% ipython --no-banner

In [1]: import numpy as np

In [2]: np.set_printoptions(precision=1, suppress=True, linewidth=200, floatmode="fixed")

In [3]: rd = lambda a: np.round(a, 1) + 0

In [4]: K = np.load("out8.npy")

In [5]: print(K)
[[ 16   2   4   4   2   1   0   4   4   2   1]
 [  0   1   0   3   3   1   2   2   2   3   3]
 [  3   1  -3   2   4   1   4   2   2   5   0]
 [  0   4   5  -3   1   2   4   4   1   5   0]
 [  5   4   5   0   7   5   0   2   1   0   1]
 [  3   0   4   4   4 -15   4   1   3   3   4]
 [  0   0   2   3   2   2  17   5   2   4   3]
 [  5   0   2   4   4   0   4   6   3   4   5]
 [  4   1   1   2   1   1   1   0  -9   0   4]
 [  2   1   4   1   4   1   3   3   4  -9   2]
 [  2   2   1   0   3   1   0   5   4   1  -6]]

In [6]: r0 = np.array([0, 0, 1, 1, 0, 0, 2, 1, 2, 1, 2])

In [7]: other = K + np.outer(r0, np.eye(11)[4])

In [8]: print(other)
[[ 16.0   2.0   4.0   4.0   2.0   1.0   0.0   4.0   4.0   2.0   1.0]
 [  0.0   1.0   0.0   3.0   3.0   1.0   2.0   2.0   2.0   3.0   3.0]
 [  3.0   1.0  -3.0   2.0   5.0   1.0   4.0   2.0   2.0   5.0   0.0]
 [  0.0   4.0   5.0  -3.0   2.0   2.0   4.0   4.0   1.0   5.0   0.0]
 [  5.0   4.0   5.0   0.0   7.0   5.0   0.0   2.0   1.0   0.0   1.0]
 [  3.0   0.0   4.0   4.0   4.0 -15.0   4.0   1.0   3.0   3.0   4.0]
 [  0.0   0.0   2.0   3.0   4.0   2.0  17.0   5.0   2.0   4.0   3.0]
 [  5.0   0.0   2.0   4.0   5.0   0.0   4.0   6.0   3.0   4.0   5.0]
 [  4.0   1.0   1.0   2.0   3.0   1.0   1.0   0.0  -9.0   0.0   4.0]
 [  2.0   1.0   4.0   1.0   5.0   1.0   3.0   3.0   4.0  -9.0   2.0]
 [  2.0   2.0   1.0   0.0   5.0   1.0   0.0   5.0   4.0   1.0  -6.0]]

In [9]: print(rd(np.linalg.det(other) / np.linalg.det(K)), rd(1 + np.linalg.solve(K, r0)[4]))
1.0 1.0
